% ipython --no-banner

In [1]: import numpy as np

In [2]: np.set_printoptions(suppress=True, linewidth=200)

In [3]: E = np.loadtxt("data.csv", delimiter=",")

In [4]: E
Out[4]: 
array([[  8.49,  11.63, -23.55, -10.51,  -2.29],
       [ -9.74,  -4.46,  -0.96,  -1.59,  -1.97],
       [-13.39,   5.56, -28.83, -19.41, -10.21],
       [  3.03,  -1.84,   8.52,   7.5 ,  -0.8 ],
       [  1.22,   3.6 ,   4.94,   1.77,   4.69],
       [-12.24,  -3.83, -11.11,  -8.86,  -8.06],
       [ -1.57,  -8.04,  23.51,  16.42,  -0.12],
       [ -7.32,  -9.87,   9.62,   6.39,  -2.44],
       [ -8.42,   0.28, -23.45, -12.36,  -7.57],
       [ 13.92,   7.49,  -0.79,   1.39,   9.52],
       [ 16.75,   4.24,   7.01,   8.17,   4.66],
       [  0.47, -14.21,  54.1 ,  31.62,  12.51],
       [ -6.13,  -5.62,  13.61,   5.81,   1.99],
       [-15.94,  -8.25,  17.68,  10.37,  -4.93],
       [  1.73,   3.09,  -0.37,  -2.91,   4.7 ],
       [  2.19,   1.77,  -7.17,  -7.04,  -1.35],
       [  6.6 ,   1.17,  11.91,   5.58,   5.35],
       [  0.68,   3.96,   5.05,   5.18,   0.17],
       [ -1.13,  -3.09,  13.49,   8.66,   1.98],
       [  5.4 ,  -1.42,  14.9 ,   7.55,   4.92],
       [ -2.74,   6.37, -33.81, -16.66, -10.4 ],
       [  7.7 ,   5.71, -12.15,  -2.22,  -5.34],
       [  1.19,   0.34,  26.84,  13.52,  14.06],
       [ -4.77,   1.04,  -8.95, -12.96,   4.39],
       [  5.67,  10.4 , -17.3 , -13.99,   3.83],
       [  4.63,  -3.69,   5.62,   7.09,   1.91]])

In [5]: np.round(np.linalg.norm(E, axis=0), 2)
Out[5]: array([40.33, 31.5 , 96.55, 58.55, 31.84])

In [6]: np.linalg.norm(E, axis=1).argmax()
Out[6]: np.int64(11)

In [7]: other = np.c_[E[:, :1] @ np.array([[0]]), np.array([1, 3, 3, 1, 2, 1, 3, 1, 1, 0, 2, 3, 0, 0, 2, 1, 0, 0, 0, 3, 1, 0, 1, 2, 0, 0])]

In [8]: other
Out[8]: 
array([[0., 1.],
       [0., 3.],
       [0., 3.],
       [0., 1.],
       [0., 2.],
       [0., 1.],
       [0., 3.],
       [0., 1.],
       [0., 1.],
       [0., 0.],
       [0., 2.],
       [0., 3.],
       [0., 0.],
       [0., 0.],
       [0., 2.],
       [0., 1.],
       [0., 0.],
       [0., 0.],
       [0., 0.],
       [0., 3.],
       [0., 1.],
       [0., 0.],
       [0., 1.],
       [0., 2.],
       [0., 0.],
       [0., 0.]])

In [9]: np.round(np.linalg.norm(np.linalg.qr(E)[0].T @ other, axis=0) ** 2 / ((other ** 2).sum(axis=0) + 1e-12), 2)
Out[9]: array([0.  , 0.07])

In [10]: np.round(np.linalg.norm(other - E @ np.linalg.lstsq(E, other)[0], axis=0), 2)
Out[10]: array([0., 8.])

In [11]: np.round(np.linalg.lstsq(E, other[:, 0])[0], 2)
Out[11]: array([0., 0., 0., 0., 0.])

In [12]: np.linalg.matrix_rank(other)
Out[12]: np.int64(1)

In [13]: Xs = E - E.mean(axis=0)

In [14]: vecs = np.linalg.svd(Xs)[2][:1]

In [15]: other = Xs - Xs @ vecs.T @ vecs

In [16]: np.round((Xs @ vecs.T).std(axis=0), 2)
Out[16]: array([22.75])

In [17]: vec = np.array([-5, 5, 1, -5, -3])

In [18]: E @ np.eye(5)[0]
Out[18]: 
array([  8.49,  -9.74, -13.39,   3.03,   1.22, -12.24,  -1.57,  -7.32,  -8.42,  13.92,  16.75,   0.47,  -6.13, -15.94,   1.73,   2.19,   6.6 ,   0.68,  -1.13,   5.4 ,  -2.74,   7.7 ,   1.19,  -4.77,
         5.67,   4.63])

In [19]: np.linalg.norm(E @ vec) <= np.linalg.norm(E, 2) * np.linalg.norm(vec) + 1e-9
Out[19]: np.True_

In [20]: X = np.array([[1.0, 0.7, 0.49, 0.34],
    ...:     [0.7, 1.0, 0.7, 0.49],
    ...:     [0.49, 0.7, 1.0, 0.7],
    ...:     [0.34, 0.49, 0.7, 1.0]])

In [21]: # equal to its transpose

In [22]: u = np.array([3, 3, 3, 1])

In [23]: other = X + np.outer(u, np.eye(4)[1])

In [24]: np.linalg.matrix_rank(np.linalg.inv(other) - np.linalg.inv(X), tol=1e-8)
Out[24]: np.int64(1)

In [25]: vec = np.array([-9, -2, -9, 1])

In [26]: target = X @ vec

In [27]: b, lr = np.zeros(4), 1 / np.linalg.norm(X, 2) ** 2

In [28]: for i in range(300):
    ...:     b -= lr * X.T @ (X @ b - target)
    ...:     if i % 50 == 0: print(i, round(np.linalg.norm(X @ b - target), 2))
    ...: 
0 3.4
50 1.15
100 0.86
150 0.65
200 0.49
250 0.37

In [29]: print(round(np.linalg.cond(X), 2))
13.39

In [30]: b.round(2)
Out[30]: array([-8.6 , -2.89, -8.1 ,  0.58])

In [31]: np.allclose(X, X.T)
Out[31]: True

In [32]: np.round(np.linalg.matrix_power(X, 3), 2)
Out[32]: 
array([[4.48, 5.07, 4.91, 4.12],
       [5.07, 5.85, 5.77, 4.91],
       [4.91, 5.77, 5.85, 5.07],
       [4.12, 4.91, 5.07, 4.48]])

In [33]: (X - X.T) / 2
Out[33]: 
array([[0., 0., 0., 0.],
       [0., 0., 0., 0.],
       [0., 0., 0., 0.],
       [0., 0., 0., 0.]])

In [34]: (X + X.T) / 2
Out[34]: 
array([[1.  , 0.7 , 0.49, 0.34],
       [0.7 , 1.  , 0.7 , 0.49],
       [0.49, 0.7 , 1.  , 0.7 ],
       [0.34, 0.49, 0.7 , 1.  ]])

In [35]: theta = np.radians(2)

In [36]: Rm = np.eye(4)

In [37]: Rm[2, 2] = Rm[1, 1] = np.cos(theta)

In [38]: Rm[2, 1], Rm[1, 2] = -np.sin(theta), np.sin(theta)

In [39]: Rm.round(2)
Out[39]: 
array([[ 1.  ,  0.  ,  0.  ,  0.  ],
       [ 0.  ,  1.  ,  0.03,  0.  ],
       [ 0.  , -0.03,  1.  ,  0.  ],
       [ 0.  ,  0.  ,  0.  ,  1.  ]])

In [40]: other = X @ Rm.T

In [41]: np.round(np.linalg.svd(X, compute_uv=False), 2), np.round(np.linalg.svd(other, compute_uv=False), 2)
Out[41]: (array([2.72, 0.76, 0.32, 0.2 ]), array([2.72, 0.76, 0.32, 0.2 ]))

In [42]: np.allclose(X @ X.T, other @ other.T)
Out[42]: True

In [43]: other.round(2)
Out[43]: 
array([[1.  , 0.72, 0.47, 0.34],
       [0.7 , 1.02, 0.66, 0.49],
       [0.49, 0.73, 0.97, 0.7 ],
       [0.34, 0.51, 0.68, 1.  ]])

In [44]: print(np.allclose(np.linalg.norm(X, axis=1), np.linalg.norm(other, axis=1)))
True

In [45]: np.round(np.abs(other - X).max(axis=0), 2)
Out[45]: array([0.  , 0.03, 0.04, 0.  ])

In [46]: J = np.load("block6.npy")

In [47]: J
Out[47]: 
array([[ 0.44,  2.56,  2.01, -3.56,  1.37,  0.33,  1.1 ],
       [ 5.12,  8.65, -5.77,  0.49, -1.18, -0.82,  3.34],
       [ 1.82, -2.9 ,  1.47,  0.07, -4.11,  0.3 , -1.19],
       [ 0.  , -0.76, -0.08, -0.62,  0.82, -2.23,  2.15],
       [-2.29, -4.95,  2.96,  3.02, -1.27,  4.35, -1.41],
       [-0.33,  2.65,  1.21, -1.04, -2.1 ,  2.64, -1.08],
       [ 4.72,  1.13,  1.76,  1.78,  1.65,  2.87, -1.65],
       [-1.61, -1.37,  1.72,  1.36, -1.61, -0.5 , -1.62],
       [ 0.61, -0.08, -1.99,  3.5 ,  2.28,  0.09,  0.8 ],
       [-1.25,  2.72,  1.14,  0.43, -2.79, -1.27,  0.58],
       [ 1.71,  4.46,  0.51,  0.38, -1.56, -4.42,  1.42],
       [ 0.96, -5.21,  0.83, -1.23,  1.18, -0.3 , -2.38],
       [-2.71, -2.35, -1.37,  3.08,  1.79, -4.64, -0.13],
       [ 2.58,  1.89, -2.58,  1.84,  0.47,  2.21,  0.6 ],
       [ 1.34, -1.63,  5.05, -0.53, -2.06,  1.44, -0.21],
       [ 0.81,  2.01,  3.68, -2.54,  2.95,  0.1 , -1.14],
       [ 1.98, -0.74, -2.86, -2.84,  2.57, -2.47, -1.58],
       [-0.71,  0.29,  1.31, -0.68,  0.09,  0.29, -0.33],
       [ 2.75, -1.35, -0.92,  0.2 ,  3.13,  1.9 ,  1.11],
       [-2.12, -1.26, -2.7 ,  5.26, -1.56,  0.88,  3.39],
       [-2.06,  2.49, -1.43,  3.22, -1.42,  0.49,  0.72],
       [ 2.51, -2.13, -0.74,  0.89,  0.17,  0.26, -2.44],
       [ 0.86,  1.63, -4.51,  1.01,  0.82,  3.68, -1.62],
       [ 2.4 ,  1.9 ,  1.41, -2.53, -0.2 , -0.25,  0.45],
       [-1.24, -0.02, -0.04,  2.68,  0.79,  0.42,  2.22],
       [-2.6 , -0.06,  0.01, -1.39, -2.93, -0.65, -2.44],
       [ 1.82,  3.32, -3.5 , -1.38, -0.53,  2.57, -1.17]])

In [48]: G = np.cov(J, rowvar=False)

In [49]: G.shape
Out[49]: (7, 7)

In [50]: np.round(np.linalg.eigvalsh(G)[::-1], 2)
Out[50]: array([12.09,  7.27,  5.46,  4.74,  2.67,  2.05,  1.07])

In [51]: np.round(np.corrcoef(J.T), 2)
Out[51]: 
array([[ 1.  ,  0.37, -0.21, -0.32,  0.27,  0.14,  0.03],
       [ 0.37,  1.  , -0.38, -0.19, -0.09, -0.09,  0.43],
       [-0.21, -0.38,  1.  , -0.28, -0.16,  0.06, -0.3 ],
       [-0.32, -0.19, -0.28,  1.  , -0.11,  0.13,  0.32],
       [ 0.27, -0.09, -0.16, -0.11,  1.  , -0.04,  0.01],
       [ 0.14, -0.09,  0.06,  0.13, -0.04,  1.  , -0.24],
       [ 0.03,  0.43, -0.3 ,  0.32,  0.01, -0.24,  1.  ]])

In [52]: np.round(np.corrcoef(J[:, 3], J[:, 0])[0, 1], 2)
Out[52]: np.float64(-0.32)

In [53]: np.round(np.polyfit(J[:, 3], J[:, 0], 1), 2)
Out[53]: array([-0.31,  0.7 ])

In [54]: np.median(J, axis=0)
Out[54]: array([ 0.81, -0.02,  0.01,  0.38,  0.09,  0.29, -0.21])

In [55]: np.round(J.std(axis=0), 2)
Out[55]: array([2.09, 2.87, 2.47, 2.14, 1.89, 2.11, 1.65])

In [56]: Z = J[[24, 19]].astype(float)

In [57]: for _ in range(7):
    ...:     labels = np.linalg.norm(J[:, None] - Z, axis=-1).argmin(axis=1)
    ...:     Z = np.array([J[labels == j].mean(axis=0) for j in range(2)])
    ...: 

In [58]: labels
Out[58]: array([0, 0, 0, 0, 0, 0, 0, 0, 0, 0, 0, 0, 0, 0, 0, 0, 0, 0, 0, 1, 0, 0, 0, 0, 0, 0, 0])

In [59]: print(np.abs(Z[1] - Z[0]).argmax())
3

In [60]: print(np.round(Z[1] - Z[0], 2))
[-2.8  -1.73 -2.67  5.04 -1.5   0.63  3.62]

In [61]: other = np.c_[J[:, :3] @ np.array([[3, -2, -2], [-2, -3, 3], [1, -3, 2]]), np.array([5, 4, -1, -2, -4, 2, 2, 0, -1, 5, -5, -3, 2, -2, -1, 4, 5, 0, 3, -5, -3, 0, 2, 5, -2, 1, 2])]

In [62]: other.round(2)
Out[62]: 
array([[ -1.79, -14.59,  10.82,   5.  ],
       [ -7.71, -18.88,   4.17,   4.  ],
       [ 12.73,   0.65,  -9.4 ,  -1.  ],
       [  1.44,   2.52,  -2.44,  -2.  ],
       [  5.99,  10.55,  -4.35,  -4.  ],
       [ -5.08, -10.92,  11.03,   2.  ],
       [ 13.66, -18.11,  -2.53,   2.  ],
       [ -0.37,   2.17,   2.55,   0.  ],
       [  0.  ,   4.99,  -5.44,  -1.  ],
       [ -8.05,  -9.08,  12.94,   5.  ],
       [ -3.28, -18.33,  10.98,  -5.  ],
       [ 14.13,  11.22, -15.89,  -3.  ],
       [ -4.8 ,  16.58,  -4.37,   2.  ],
       [  1.38,  -3.09,  -4.65,  -2.  ],
       [ 12.33, -12.94,   2.53,  -1.  ],
       [  2.09, -18.69,  11.77,   4.  ],
       [  4.56,   6.84, -11.9 ,   5.  ],
       [ -1.4 ,  -3.38,   4.91,   0.  ],
       [ 10.03,   1.31, -11.39,   3.  ],
       [ -6.54,  16.12,  -4.94,  -5.  ],
       [-12.59,   0.94,   8.73,  -3.  ],
       [ 11.05,   3.59, -12.89,   0.  ],
       [ -5.19,   6.92,  -5.85,   2.  ],
       [  4.81, -14.73,   3.72,   5.  ],
       [ -3.72,   2.66,   2.34,  -2.  ],
       [ -7.67,   5.35,   5.04,   1.  ],
       [ -4.68,  -3.1 ,  -0.68,   2.  ]])

In [63]: np.linalg.matrix_rank(np.c_[J, other])
Out[63]: np.int64(8)

In [64]: np.linalg.matrix_rank(other)
Out[64]: np.int64(4)

In [65]: np.round(np.linalg.norm(np.linalg.qr(J)[0].T @ other, axis=0) ** 2 / ((other ** 2).sum(axis=0) + 1e-12), 2)
Out[65]: array([1.  , 1.  , 1.  , 0.51])
